$ python -q
>>> import numpy as np
>>> np.set_printoptions(precision=2, suppress=True, linewidth=100, sign=" ")
>>> tidy = lambda a: np.round(a, 2) + 0
>>> M = np.loadtxt("data.csv", delimiter=",")
>>> M
array([[ 3., -3.,  3., -3.],
       [-8.,  8., -8.,  8.],
       [ 3., -3.,  3., -3.],
       [-8.,  8., -8.,  8.]])
>>> rank = np.linalg.matrix_rank(M)
>>> rank
np.int64(1)
>>> N = np.linalg.svd(M)[2][rank:].T
>>> tidy(N @ N.T)
array([[ 0.75,  0.25, -0.25,  0.25],
       [ 0.25,  0.75,  0.25, -0.25],
       [-0.25,  0.25,  0.75,  0.25],
       [ 0.25, -0.25,  0.25,  0.75]])
>>> Uu, sigma, Vt = np.linalg.svd(M)
>>> V = Vt[:(sigma > 1e-8).sum()]
>>> rng = np.random.default_rng(41)
>>> x0 = M[2] + -3 * M[0] + rng.integers(2) * np.eye(4)[1]
>>> x0
array([-6.,  7., -6.,  6.])
>>> tidy(np.linalg.norm(x0 - V.T @ V @ x0))
np.float64(0.87)
>>> tidy(V.T @ V)
array([[ 0.25, -0.25,  0.25, -0.25],
       [-0.25,  0.25, -0.25,  0.25],
       [ 0.25, -0.25,  0.25, -0.25],
       [-0.25,  0.25, -0.25,  0.25]])
>>> np.allclose(V.T @ V @ x0, x0)
False
>>> W0 = np.minimum.outer(np.arange(1, 15), np.arange(1, 15)) * 3
>>> W0
array([[  3,   3,   3,   3,   3,   3,   3,   3,   3,   3,   3,   3,   3,   3],
       [  3,   6,   6,   6,   6,   6,   6,   6,   6,   6,   6,   6,   6,   6],
       [  3,   6,   9,   9,   9,   9,   9,   9,   9,   9,   9,   9,   9,   9],
       [  3,   6,   9,  12,  12,  12,  12,  12,  12,  12,  12,  12,  12,  12],
       [  3,   6,   9,  12,  15,  15,  15,  15,  15,  15,  15,  15,  15,  15],
       [  3,   6,   9,  12,  15,  18,  18,  18,  18,  18,  18,  18,  18,  18],
       [  3,   6,   9,  12,  15,  18,  21,  21,  21,  21,  21,  21,  21,  21],
       [  3,   6,   9,  12,  15,  18,  21,  24,  24,  24,  24,  24,  24,  24],
       [  3,   6,   9,  12,  15,  18,  21,  24,  27,  27,  27,  27,  27,  27],
       [  3,   6,   9,  12,  15,  18,  21,  24,  27,  30,  30,  30,  30,  30],
       [  3,   6,   9,  12,  15,  18,  21,  24,  27,  30,  33,  33,  33,  33],
       [  3,   6,   9,  12,  15,  18,  21,  24,  27,  30,  33,  36,  36,  36],
       [  3,   6,   9,  12,  15,  18,  21,  24,  27,  30,  33,  36,  39,  39],
       [  3,   6,   9,  12,  15,  18,  21,  24,  27,  30,  33,  36,  39,  42]])
>>> Y = np.linalg.invert(W0)
Traceback (most recent call last):
  File "<python-input-19>", line 1, in <module>
    Y = np.linalg.invert(W0)
        ^^^^^^^^^^^^^^^^
AttributeError: module 'numpy.linalg' has no attribute 'invert'
>>> Y = np.linalg.inv(W0)
>>> tidy(np.linalg.det(W0) * np.linalg.det(Y))
np.float64(1.0)
>>> tidy(np.linalg.slogdet(W0)[0])
np.float64(1.0)
>>> data = np.loadtxt("block3.csv", delimiter=",")
>>> data
array([[ 7., -8., -2.,  5.],
       [-2., -6.,  2.,  2.],
       [-6., -3., -3.,  9.],
       [-9.,  6., -6.,  0.]])
>>> Y = np.array([[-7, -2, 4], [-4, -2, -3]])
>>> C = np.kron(Y, data)
>>> tidy(np.linalg.norm(C, 2)), tidy(np.linalg.norm(Y, 2) * np.linalg.norm(data, 2))
(np.float64(141.37), np.float64(141.37))
>>> C
array([[-49.,  56.,  14., -35., -14.,  16.,   4., -10.,  28., -32.,  -8.,  20.],
       [ 14.,  42., -14., -14.,   4.,  12.,  -4.,  -4.,  -8., -24.,   8.,   8.],
       [ 42.,  21.,  21., -63.,  12.,   6.,   6., -18., -24., -12., -12.,  36.],
       [ 63., -42.,  42.,  -0.,  18., -12.,  12.,  -0., -36.,  24., -24.,   0.],
       [-28.,  32.,   8., -20., -14.,  16.,   4., -10., -21.,  24.,   6., -15.],
       [  8.,  24.,  -8.,  -8.,   4.,  12.,  -4.,  -4.,   6.,  18.,  -6.,  -6.],
       [ 24.,  12.,  12., -36.,  12.,   6.,   6., -18.,  18.,   9.,   9., -27.],
       [ 36., -24.,  24.,  -0.,  18., -12.,  12.,  -0.,  27., -18.,  18.,  -0.]])
>>> C.shape
(8, 12)
>>> arr = np.load("run19.npy")
>>> tidy(arr)
array([[ 0.59, -0.15, -1.89, -0.21],
       [ 1.91, -0.04,  0.6 ,  0.  ],
       [-0.07, -1.98,  0.1 ,  0.26],
       [-0.07, -0.24,  0.22, -1.97]])
>>> u = np.array([9, 0, 2, 1])
>>> Y = data + np.outer(u, np.eye(4)[1])
>>> tidy(np.linalg.det(Y) / np.linalg.det(data)), tidy(1 + np.linalg.solve(data, u)[1])
(np.float64(0.39), np.float64(0.39))
>>> np.linalg.matrix_rank(Y - data)
np.int64(1)
>>> tidy(np.linalg.pinv(arr))
array([[ 0.15,  0.48, -0.02, -0.02],
       [-0.04, -0.01, -0.49, -0.06],
       [-0.47,  0.15,  0.03,  0.05],
       [-0.05,  0.  ,  0.06, -0.49]])
>>> tidy(np.linalg.norm(arr, axis=0))
array([ 2.,  2.,  2.,  2.])
>>> tidy(arr @ arr.T)
array([[ 4.,  0.,  0.,  0.],
       [ 0.,  4.,  0.,  0.],
       [ 0.,  0.,  4.,  0.],
       [ 0.,  0.,  0.,  4.]])
